$ ipython --no-banner

In [1]: import numpy as np

In [2]: from numpy import linalg as LA

In [3]: np.set_printoptions(suppress=True, linewidth=200)

In [4]: cent = np.array([[5, 4, 6, 2, 3, 5], [0, 6, 4, 7, 4, 5]])

In [5]: X = np.repeat(cent, 26 // 2, axis=0)

In [6]: rng = np.random.default_rng(468)

In [7]: X = X + 0.02 * rng.normal(size=X.shape)

In [8]: print(X.round(2))
[[ 4.99  3.99  6.    2.01  3.    5.01]
 [ 5.    3.98  5.99  2.01  3.02  5.01]
 [ 5.03  3.99  6.    2.    3.    5.01]
 [ 5.03  3.99  6.01  2.01  3.    5.01]
 [ 5.01  4.01  6.01  2.    3.03  5.05]
 [ 5.01  3.97  6.    2.01  3.01  4.99]
 [ 5.01  3.98  5.99  1.98  2.98  4.98]
 [ 5.01  4.03  6.    2.01  2.97  5.03]
 [ 5.    3.99  6.03  1.98  2.99  5.05]
 [ 5.03  4.01  6.    2.03  3.02  4.99]
 [ 5.02  4.02  5.97  2.    3.02  5.01]
 [ 5.03  4.    6.    2.01  2.99  4.99]
 [ 5.01  4.01  6.01  2.    3.    4.99]
 [ 0.02  6.03  3.98  6.97  4.03  4.96]
 [-0.01  6.02  4.02  7.02  4.03  5.03]
 [ 0.01  6.02  4.    7.01  3.96  4.99]
 [ 0.03  6.02  3.99  7.01  4.    4.98]
 [-0.05  6.02  4.02  6.98  3.99  4.99]
 [ 0.04  6.01  3.99  7.01  3.99  5.  ]
 [ 0.01  6.01  3.99  7.01  4.    5.  ]
 [-0.01  6.01  3.97  6.98  3.98  4.97]
 [-0.01  6.    4.02  7.02  3.98  5.01]
 [-0.03  6.02  3.98  6.99  4.02  5.01]
 [ 0.01  6.02  4.01  6.98  4.01  5.02]
 [ 0.01  6.01  3.97  7.01  3.99  4.99]
 [-0.01  6.    3.98  7.    3.98  4.99]]

In [9]: Xs = X - X.mean(axis=0)

In [10]: evecs = LA.svd(Xs)[2][:2]

In [11]: out = Xs - Xs @ evecs.T @ evecs

In [12]: print(np.round(out.std(axis=0), 2))
[0.01 0.01 0.01 0.01 0.02 0.01]

In [13]: print(LA.norm(out, axis=1).round(6).argmax())
17

In [14]: print(np.round(np.cov(Xs @ evecs.T, rowvar=False), 2) + 0)
[[15.39  0.  ]
 [ 0.    0.  ]]

In [15]: print(np.round(np.diag(evecs.T @ evecs), 2))
[0.56 0.07 0.39 0.45 0.02 0.51]

In [16]: print(round(LA.norm(out) / LA.norm(Xs), 2))
0.01

In [17]: out = X / np.sqrt((X ** 2).mean(axis=1, keepdims=True))

In [18]: print(out[13].round(2) + 0)
[0.   1.24 0.82 1.44 0.83 1.02]

In [19]: print(LA.matrix_rank(out) == LA.matrix_rank(X))
True

In [20]: feats = np.loadtxt("block18.csv", delimiter=",")

In [21]: print(feats.round(2) + 0)
[[0.46 0.21 0.21 0.38 0.04 0.13 0.04]
 [0.21 0.1  0.1  0.17 0.02 0.06 0.02]
 [0.21 0.1  0.1  0.17 0.02 0.06 0.02]
 [0.38 0.17 0.17 0.31 0.03 0.1  0.03]
 [0.04 0.02 0.02 0.03 0.   0.01 0.  ]
 [0.13 0.06 0.06 0.1  0.01 0.03 0.01]
 [0.04 0.02 0.02 0.03 0.   0.01 0.  ]]

In [22]: x = np.array([3, -1, 1, -2, 1, -2, 1])

In [23]: print(np.trace(feats))
1.0

In [24]: print(np.round(LA.eigvalsh(2 * feats - np.eye(7)), 2))
[-1. -1. -1. -1. -1. -1.  1.]

In [25]: print(np.round(np.eye(7) - feats, 2) + 0)
[[ 0.54 -0.21 -0.21 -0.38 -0.04 -0.13 -0.04]
 [-0.21  0.9  -0.1  -0.17 -0.02 -0.06 -0.02]
 [-0.21 -0.1   0.9  -0.17 -0.02 -0.06 -0.02]
 [-0.38 -0.17 -0.17  0.69 -0.03 -0.1  -0.03]
 [-0.04 -0.02 -0.02 -0.03  1.   -0.01  0.  ]
 [-0.13 -0.06 -0.06 -0.1  -0.01  0.97 -0.01]
 [-0.04 -0.02 -0.02 -0.03  0.   -0.01  1.  ]]

In [26]: print(round((x - feats @ x) @ (feats @ x), 2))
0.0

In [27]: print(np.round(feats @ feats @ x, 2))
[0.46 0.21 0.21 0.38 0.04 0.13 0.04]

In [28]: ev, evecs = LA.eigh(feats)

In [29]: x = np.array([-1, 2, 1, 0, 0, 2, 0])

In [30]: print(np.round(evecs * np.maximum(ev, 0) @ evecs.T, 2) + 0)
[[0.46 0.21 0.21 0.38 0.04 0.13 0.04]
 [0.21 0.1  0.1  0.17 0.02 0.06 0.02]
 [0.21 0.1  0.1  0.17 0.02 0.06 0.02]
 [0.38 0.17 0.17 0.31 0.03 0.1  0.03]
 [0.04 0.02 0.02 0.03 0.   0.01 0.  ]
 [0.13 0.06 0.06 0.1  0.01 0.03 0.01]
 [0.04 0.02 0.02 0.03 0.   0.01 0.  ]]

In [31]: print(round(np.abs(feats).sum(axis=1).max(), 2), np.round(np.abs(ev).max(), 2))
1.46 1.0

In [32]: print(round(x @ feats @ x, 2))
0.38

In [33]: print((np.sign(evecs[:, -1].round(6)) == np.sign(evecs[0, -1].round(6))).astype(int))
[1 1 1 1 1 1 1]

In [34]: print(np.round(LA.eigvalsh(feats[1:, 1:]), 2) + 0)
[0.   0.   0.   0.   0.   0.54]

In [35]: print(np.round(x @ feats @ x / (x @ x), 2), np.round(ev[0], 2), np.round(ev[-1], 2))
0.04 -0.0 1.0

In [36]: print(np.round(evecs * np.abs(ev) @ evecs.T, 2) + 0)
[[0.46 0.21 0.21 0.38 0.04 0.13 0.04]
 [0.21 0.1  0.1  0.17 0.02 0.06 0.02]
 [0.21 0.1  0.1  0.17 0.02 0.06 0.02]
 [0.38 0.17 0.17 0.31 0.03 0.1  0.03]
 [0.04 0.02 0.02 0.03 0.   0.01 0.  ]
 [0.13 0.06 0.06 0.1  0.01 0.03 0.01]
 [0.04 0.02 0.02 0.03 0.   0.01 0.  ]]

In [37]: dist = LA.norm(X[:, None] - X[None], axis=-1)

In [38]: print(dist[11].round(6).argsort(kind="stable")[:4])
[11 12  9  2]

In [39]: print(np.unravel_index(dist.round(6).argmax(), dist.shape))
(np.int64(8), np.int64(22))

In [40]: print(np.allclose(feats[:-1].T @ LA.lstsq(feats[:-1].T, feats[-1])[0], feats[-1]))
True

In [41]: print(np.abs(np.diag(LA.qr(feats)[1])) > 1e-9)
[ True False False False False False False]

In [42]: print(np.round(feats @ LA.pinv(feats) @ feats, 2) + 0)
[[0.46 0.21 0.21 0.38 0.04 0.13 0.04]
 [0.21 0.1  0.1  0.17 0.02 0.06 0.02]
 [0.21 0.1  0.1  0.17 0.02 0.06 0.02]
 [0.38 0.17 0.17 0.31 0.03 0.1  0.03]
 [0.04 0.02 0.02 0.03 0.   0.01 0.  ]
 [0.13 0.06 0.06 0.1  0.01 0.03 0.01]
 [0.04 0.02 0.02 0.03 0.   0.01 0.  ]]

In [43]: print(LA.lstsq(feats[:-1].T, feats[-1])[2])
1

In [44]: ev, evecs = LA.eigh(feats)

In [45]: print(np.round(np.abs(evecs[:, -1]), 2))
[0.68 0.31 0.31 0.55 0.06 0.18 0.06]

In [46]: print(ev.round(2) + 0)
[0. 0. 0. 0. 0. 0. 1.]

In [47]: print(np.unique(ev.round(6) + 0, return_counts=True)[1])
[6 1]

In [48]: print(np.round(LA.eigvalsh(feats @ feats), 2) + 0)
[0. 0. 0. 0. 0. 0. 1.]
